>>> import numpy as np
>>> import numpy.linalg as la
>>> np.set_printoptions(precision=4, suppress=True, linewidth=200)
>>> X = np.loadtxt("w.csv", delimiter=",")
>>> print(X)
[[0. 0. 0. 0. 0. 0. 0. 0. 0. 4.]
 [0. 0. 0. 0. 0. 0. 0. 0. 0. 0.]
 [0. 0. 0. 0. 0. 0. 4. 0. 0. 0.]
 [0. 0. 0. 3. 0. 0. 0. 0. 0. 0.]
 [5. 0. 0. 0. 0. 0. 0. 0. 0. 0.]
 [0. 0. 0. 0. 0. 4. 0. 0. 0. 0.]
 [0. 0. 0. 0. 3. 0. 0. 0. 0. 0.]
 [0. 0. 0. 0. 0. 0. 0. 0. 5. 0.]
 [0. 0. 0. 0. 0. 0. 0. 3. 0. 0.]
 [0. 0. 5. 0. 0. 0. 0. 0. 0. 0.]]
>>> # 5 blocks once reordered
>>> print(X @ X)
[[ 0.  0. 20.  0.  0.  0.  0.  0.  0.  0.]
 [ 0.  0.  0.  0.  0.  0.  0.  0.  0.  0.]
 [ 0.  0.  0.  0. 12.  0.  0.  0.  0.  0.]
 [ 0.  0.  0.  9.  0.  0.  0.  0.  0.  0.]
 [ 0.  0.  0.  0.  0.  0.  0.  0.  0. 20.]
 [ 0.  0.  0.  0.  0. 16.  0.  0.  0.  0.]
 [15.  0.  0.  0.  0.  0.  0.  0.  0.  0.]
 [ 0.  0.  0.  0.  0.  0.  0. 15.  0.  0.]
 [ 0.  0.  0.  0.  0.  0.  0.  0. 15.  0.]
 [ 0.  0.  0.  0.  0.  0. 20.  0.  0.  0.]]
>>> np.flatnonzero(la.matrix_power((X != 0) + (X.T != 0) + np.eye(10), 10)[8])
array([7, 8])
>>> round(la.det(X), 4)
np.float64(0.0)
>>> left, s, Vt = la.svd(X)
>>> np.argmax(s[:-1] / (s[1:] + 1e-6)) + 1
np.int64(9)
>>> print(s)
[5. 5. 5. 4. 4. 4. 3. 3. 3. 0.]
>>> B = left[:, :9] @ np.diag(s[:9]) @ Vt[:9]
>>> print(round(float(la.norm(X - B, 2)), 4), s[9])
0.0 0.0
>>> round(float(la.norm(X - B) / la.norm(X)), 4)
0.0
>>> B
array([[0., 0., 0., 0., 0., 0., 0., 0., 0., 4.],
       [0., 0., 0., 0., 0., 0., 0., 0., 0., 0.],
       [0., 0., 0., 0., 0., 0., 4., 0., 0., 0.],
       [0., 0., 0., 3., 0., 0., 0., 0., 0., 0.],
       [5., 0., 0., 0., 0., 0., 0., 0., 0., 0.],
       [0., 0., 0., 0., 0., 4., 0., 0., 0., 0.],
       [0., 0., 0., 0., 3., 0., 0., 0., 0., 0.],
       [0., 0., 0., 0., 0., 0., 0., 0., 5., 0.],
       [0., 0., 0., 0., 0., 0., 0., 3., 0., 0.],
       [0., 0., 5., 0., 0., 0., 0., 0., 0., 0.]])
